% python3 -q
>>> import numpy as np
>>> np.set_printoptions(precision=2, suppress=True, linewidth=200, sign=" ")
>>> m1 = np.array([[1.6, 1.6, -0.5, -0.7],
...     [-0.2, -0.9, 0.5, 0.1],
...     [-1.2, 0.3, -0.6, -1.1],
...     [1.0, 0.3, -0.9, 0.6],
...     [-1.6, -1.4, -1.0, -1.0],
...     [0.9, -0.1, -1.0, -0.1],
...     [-0.6, -1.6, 0.2, 1.4],
...     [-0.2, 0.7, -1.1, 0.8],
...     [0.7, 1.6, -2.3, -0.5],
...     [0.2, 0.6, 0.6, -1.4]])
>>> rng = np.random.default_rng(91137)
>>> m1[:, 0] = 3 * m1[:, 1] + 0.3 * rng.normal(size=10)
>>> print(m1)
[[ 5.32  1.6  -0.5  -0.7 ]
 [-2.91 -0.9   0.5   0.1 ]
 [ 0.78  0.3  -0.6  -1.1 ]
 [ 0.77  0.3  -0.9   0.6 ]
 [-3.82 -1.4  -1.   -1.  ]
 [-0.17 -0.1  -1.   -0.1 ]
 [-5.34 -1.6   0.2   1.4 ]
 [ 2.34  0.7  -1.1   0.8 ]
 [ 4.48  1.6  -2.3  -0.5 ]
 [ 1.54  0.6   0.6  -1.4 ]]
>>> hat = m1 @ np.linalg.solve(m1.T @ m1, m1.T)
>>> print(hat @ m1[:, 2])
[-0.5  0.5 -0.6 -0.9 -1.  -1.   0.2 -1.1 -2.3  0.6]
>>> print(np.round(np.trace(hat), 2))
4.0
>>> print(np.allclose(hat @ hat, hat))
True
>>> print(np.diag(hat))
[ 0.4   0.1   0.24  0.16  0.85  0.14  0.52  0.33  0.77  0.49]
>>> lab = m1[:, 0] > np.median(m1[:, 0])
>>> r0 = m1[lab].mean(axis=0) - m1[~lab].mean(axis=0)
>>> print(np.argsort(-np.abs(r0).round(6), kind="stable"))
[ 0  1  3  2]
>>> print((((m1 - m1.mean(axis=0)) @ r0 > 0) == lab).mean())
0.9
>>> left, s, VT = np.linalg.svd(m1, full_matrices=False)
>>> print(np.cumsum(s ** 2) / np.sum(s ** 2))
[ 0.89  0.95  1.    1.  ]
>>> print(left.shape, s.shape, VT.shape)
(10, 4) (4,) (4, 4)
>>> print(np.abs(left[:, 0]).round(6).argmax())
6
>>> print(s / s[0])
[ 1.    0.26  0.23  0.03]
>>> print(np.abs(VT[0]))
[ 0.94  0.3   0.13  0.1 ]
>>> print(np.round(np.sqrt((s ** 2).sum()), 2), round(np.linalg.norm(m1), 2))
11.79 11.79
>>> print(np.round(VT @ VT.T, 2) + 0)
[[ 1.  0.  0.  0.]
 [ 0.  1.  0.  0.]
 [ 0.  0.  1.  0.]
 [ 0.  0.  0.  1.]]
>>> A2 = np.c_[m1[:, :1] @ np.array([[2]]), np.array([6, -7, 7, 8, -7, 6, -2, 1, -1, 6])]
>>> print(A2)
[[ 10.63   6.  ]
 [ -5.82  -7.  ]
 [  1.56   7.  ]
 [  1.54   8.  ]
 [ -7.65  -7.  ]
 [ -0.34   6.  ]
 [-10.69  -2.  ]
 [  4.68   1.  ]
 [  8.97  -1.  ]
 [  3.07   6.  ]]
>>> print(np.linalg.norm(np.linalg.qr(m1)[0].T @ A2, axis=0) ** 2 / ((A2 ** 2).sum(axis=0) + 1e-12))
[ 1.    0.35]
>>> print(np.round(np.linalg.norm(A2 - m1 @ np.linalg.lstsq(m1, A2)[0], axis=0), 2) + 0)
[  0.    14.57]
>>> print(np.round(np.linalg.lstsq(m1, A2[:, 0])[0], 2) + 0)
[ 2.  0.  0.  0.]
>>> O, V = np.linalg.qr(m1[:, :1])[0], np.linalg.qr(m1[:, 1:])[0]
>>> s = np.linalg.svd(O.T @ V, compute_uv=False)
>>> print((s > 0.9).sum())
1
>>> print(np.degrees(np.arccos(s.clip(0, 1))))
[ 5.28]
>>> W0 = np.load("layer0.npy")
>>> print(W0)
[[ 4.3  4.   2.   0. ]
 [ 2.   0.3  3.   4. ]
 [ 4.   4.   2.3  2. ]
 [ 4.   4.   2.   0.3]]
>>> x0 = np.array([8, 0, 2, 3])
>>> y = W0 @ x0
>>> b, lr = np.zeros(4), 1 / np.linalg.norm(W0, 2) ** 2
>>> for i in range(20):
...     b -= lr * W0.T @ (W0 @ b - y)
...     if i % 5 == 0: print(i, round(np.linalg.norm(W0 @ b - y), 2))
... 
0 8.66
5 3.98
10 2.29
15 1.81
>>> print(round(np.linalg.cond(W0), 2))
105.46
>>> A2 = W0 / np.sqrt((W0 ** 2).mean(axis=1, keepdims=True))
>>> print(np.linalg.norm(A2, axis=1))
[ 2.  2.  2.  2.]
>>> print(A2[0])
[ 1.39  1.29  0.64  0.  ]
>>> print(np.linalg.matrix_rank(W0 - W0.mean(axis=1, keepdims=True)))
3
>>> lab = rng.permutation(4)
>>> print(lab)
[ 3  0  2  1]
>>> A2 = W0[lab][:, lab]
>>> print(round(float(np.trace(A2)), 2))
7.2
>>> print(np.round(np.linalg.det(A2), 2), round(np.linalg.det(W0[lab]), 2))
3.77 3.77
>>> G = W0.T @ W0
>>> print(np.trace(G), (W0 ** 2).sum())
144.96 144.96
>>> print(np.linalg.svd(W0, compute_uv=False) ** 2)
[ 124.64   19.8     0.51    0.01]
>>> X = np.array([[0, 3, 0, 2], [0, 2, 1, 0], [0, 0, 1, 3], [0, 0, 0, 2]])
>>> W = np.array([[-4, -2, 5, 4, 0],
...     [-3, 3, 1, 1, 3],
...     [3, 3, 2, -4, -3],
...     [0, -3, 5, 3, 4]])
>>> b = np.array([3, 0, 3, 1, 4])
>>> H = np.maximum(X @ W + b, 0)
>>> print(np.linalg.matrix_rank(H))
4
>>> print((H > 0).mean(axis=0))
[ 0.5   0.5   1.    0.75  1.  ]
>>> W2 = np.array([[1, 3], [-3, 2], [0, 3], [2, 0], [1, -2]])
>>> print(W @ W2)
[[ 10  -1]
 [ -7  -6]
 [-17  27]
 [ 19   1]]
>>> print((H @ W2).round(6).argmax(axis=1))
[ 0  1  1  0]
>>> feats = np.array([[-1, 8, 9, -4, -6],
...     [-2, 7, 8, -5, -7],
...     [-2, 7, 8, -5, -7],
...     [-4, 5, 6, -7, -9]])
>>> A2 = np.linalg.invert(W0)
Traceback (most recent call last):
  File "<python-input-61>", line 1, in <module>
    A2 = np.linalg.invert(W0)
         ^^^^^^^^^^^^^^^^
AttributeError: module 'numpy.linalg' has no attribute 'invert'
>>> A2 = np.linalg.inv(W0)
>>> print(round(np.linalg.slogdet(W0)[0], 2))
1.0
>>> print(np.round(W0 @ A2, 2) + 0)
[[ 1.  0.  0.  0.]
 [ 0.  1.  0.  0.]
 [ 0.  0.  1.  0.]
 [ 0.  0.  0.  1.]]
>>> try:
...     np.linalg.inv(feats)
... except np.linalg.LinAlgError as e:
...     print(e)
... 
Last 2 dimensions of the array must be square
>>> print(np.unique(feats.round(6), axis=0).shape)
(3, 5)
>>> print(np.abs(np.diag(np.linalg.qr(feats)[1])) > 1e-9)
[ True  True False False]
>>> print(round(np.trace(np.linalg.pinv(feats) @ feats), 2))
2.0
>>> print(np.linalg.matrix_rank(feats, rtol=0.1))
2
>>> print(np.linalg.cond(feats) > 100)
True
>>> print([round(float(x), 2) for x in np.linalg.svd(feats, compute_uv=False)[:3]])
[27.63, 4.87, 0.0]
>>> J = np.load("case15.npy")
>>> print(J)
[[ 0  0  5  0  4]
 [ 0  0  5  3  5]
 [ 0  0  5  5  2]
 [ 0  0  0  2  1]
 [ 0  0  0  0  4]]
>>> print(np.allclose(J @ J.T, J.T @ J))
False
>>> print(J @ J)
[[  0   0  25  25  26]
 [  0   0  25  31  33]
 [  0   0  25  35  23]
 [  0   0   0   4   6]
 [  0   0   0   0  16]]
